In [1]: import numpy as np

In [2]: import numpy.linalg as la

In [3]: np.set_printoptions(precision=2, suppress=True, linewidth=120)

In [4]: def tidy(a):
   ...:     return np.round(a, 2) + 0
   ...: 

In [5]: mat = np.loadtxt("case13.csv", delimiter=",")

In [6]: mat
Out[6]: 
array([[ 0.63,  1.35, -2.92],
       [-3.84,  5.87,  0.06],
       [ 4.86,  2.32, -5.31],
       [ 2.84, -4.9 , -4.73],
       [-0.24,  4.86, -2.12],
       [-2.88,  1.79, -0.84],
       [ 0.73,  6.27, -2.57],
       [-3.97,  3.76, -0.04],
       [-0.57, -0.17, -2.35],
       [-9.83,  3.2 ,  3.33],
       [-4.19,  5.82,  0.26],
       [-5.96,  4.54,  1.19]])

In [7]: x0 = np.array([-6, 2, 1])

In [8]: rhs = mat @ x0

In [9]: tidy(rhs)
Out[9]: array([ -4.  ,  34.84, -29.83, -31.57,   9.04,  20.02,   5.59,  31.3 ,   0.73,  68.71,  37.04,  46.03])

In [10]: tidy(la.pinv(mat) @ mat)
Out[10]: 
array([[1., 0., 0.],
       [0., 1., 0.],
       [0., 0., 1.]])

In [11]: rng = np.random.default_rng(93)

In [12]: rhs = rhs + 0.1 * rng.normal(size=12)

In [13]: tidy(rhs)
Out[13]: array([ -3.89,  34.76, -29.71, -31.51,   9.1 ,  19.95,   5.47,  31.38,   0.75,  68.81,  37.21,  46.1 ])

In [14]: beta, *_ = la.lstsq(mat, rhs)

In [15]: [round(float(la.norm(la.solve(mat.T @ mat + lam * np.eye(3), mat.T @ rhs))), 2) for lam in (0, 1, 10, 100)]
Out[15]: [6.41, 6.38, 6.11, 4.73]

In [16]: tidy(mat.T @ (rhs - mat @ beta))
Out[16]: array([0., 0., 0.])

In [17]: tidy(la.norm(rhs - mat @ beta))
Out[17]: np.float64(0.29)

In [18]: beta.round()
Out[18]: array([-6.,  2.,  1.])

In [19]: Xs = mat - mat.mean(axis=0)

In [20]: vecs = la.svd(Xs)[2][:2]

In [21]: A2 = Xs - Xs @ vecs.T @ vecs

In [22]: tidy(A2.std(axis=0))
Out[22]: array([0., 0., 0.])

In [23]: la.norm(A2, axis=1).round(6).argmax()
Out[23]: np.int64(11)

In [24]: tidy(la.norm(A2) / la.norm(Xs))
Out[24]: np.float64(0.0)

In [25]: x0 = np.array([-1, 2, 1])

In [26]: rhs = mat @ x0

In [27]: beta, lr = np.zeros(3), 1 / la.norm(mat, 2) ** 2

In [28]: for i in range(250):
    ...:     beta -= lr * mat.T @ (mat @ beta - rhs)
    ...:     if i % 50 == 0: print(i, round(la.norm(mat @ beta - rhs), 2))
    ...: 
0 5.15
50 0.07
100 0.0
150 0.0
200 0.0

In [29]: tidy(beta)
Out[29]: array([-1.,  2.,  1.])

In [30]: labels = rng.integers(0, 3, 6)

In [31]: X = np.array([[0, 2, 1, 1, -2, 2],
    ...:     [-1, 0, -1, -1, 2, -2],
    ...:     [0, -2, -2, -1, 0, 2],
    ...:     [-2, -2, 2, 2, 2, 1],
    ...:     [-1, -2, 0, -1, 1, 1],
    ...:     [0, 0, -1, 1, 1, 2]]) * (labels[:, None] == labels)

In [32]: X
Out[32]: 
array([[ 0,  0,  1,  0,  0,  2],
       [ 0,  0,  0, -1,  0,  0],
       [ 0,  0, -2,  0,  0,  2],
       [ 0, -2,  0,  2,  0,  0],
       [ 0,  0,  0,  0,  1,  0],
       [ 0,  0, -1,  0,  0,  2]])

In [33]: Uu, sv, VT = la.svd(X)

In [34]: vecs = VT[:(sv > 1e-8).sum()]

In [35]: x0 = X[1] + 4 * X[2] + rng.integers(2) * np.eye(6)[1]

In [36]: x0
Out[36]: array([ 0.,  0., -8., -1.,  0.,  8.])

In [37]: np.allclose(vecs.T @ vecs @ x0, x0)
Out[37]: True

In [38]: tidy(la.norm(x0 - vecs.T @ vecs @ x0))
Out[38]: np.float64(0.0)

In [39]: la.matrix_rank(np.vstack([X, x0]))
Out[39]: np.int64(5)
